$ ipython --no-banner

In [1]: import numpy as np

In [2]: import numpy.linalg as la

In [3]: np.set_printoptions(precision=3, suppress=True, linewidth=160)

In [4]: def tidy(a):
   ...:     return np.round(a, 3) + 0
   ...: 

In [5]: W0 = np.loadtxt("run19.csv", delimiter=",")

In [6]: W0
Out[6]: 
array([[ 4., 44., 32., 10., 11., 42.,  7., 22.],
       [ 0., 45., 33., 22., 10., 49., 13., 25.],
       [ 0., 34., 36., 18.,  7., 40.,  5., 26.],
       [ 0., 12., 15.,  3.,  5., 19.,  2., 15.],
       [ 5., 33., 20.,  0., 11., 27.,  2., 14.],
       [ 0., 32., 20., 12.,  9., 36., 11., 18.],
       [ 0., 16., 15.,  4.,  6., 22.,  4., 15.],
       [ 2., 28., 22.,  0.,  9., 26.,  1., 16.],
       [ 0., 34., 36., 18.,  7., 40.,  5., 26.],
       [ 5., 45., 35.,  9., 11., 42.,  5., 23.],
       [ 4., 33., 25.,  0., 10., 29.,  1., 17.],
       [ 0.,  8., 10.,  0.,  5., 14.,  1., 12.],
       [ 7., 53., 35., 11., 13., 48.,  9., 23.],
       [ 0., 12.,  5.,  0.,  7., 15.,  4.,  9.],
       [ 0., 26., 21.,  4.,  8., 28.,  4., 17.],
       [ 5., 56., 42., 21., 12., 55., 11., 28.],
       [ 0., 20., 10.,  1.,  8., 23.,  7., 12.],
       [ 0., 16., 20.,  8.,  5., 24.,  3., 18.],
       [ 0., 35., 39., 17.,  7., 40.,  3., 27.]])

In [7]: tidy(np.trace(la.pinv(W0) @ W0))
Out[7]: np.float64(6.0)

In [8]: np.abs(np.diag(la.qr(W0)[1])) > 1e-9
Out[8]: array([ True,  True,  True,  True,  True,  True, False, False])

In [9]: np.allclose(W0[:-1].T @ la.lstsq(W0[:-1].T, W0[-1])[0], W0[-1])
Out[9]: True
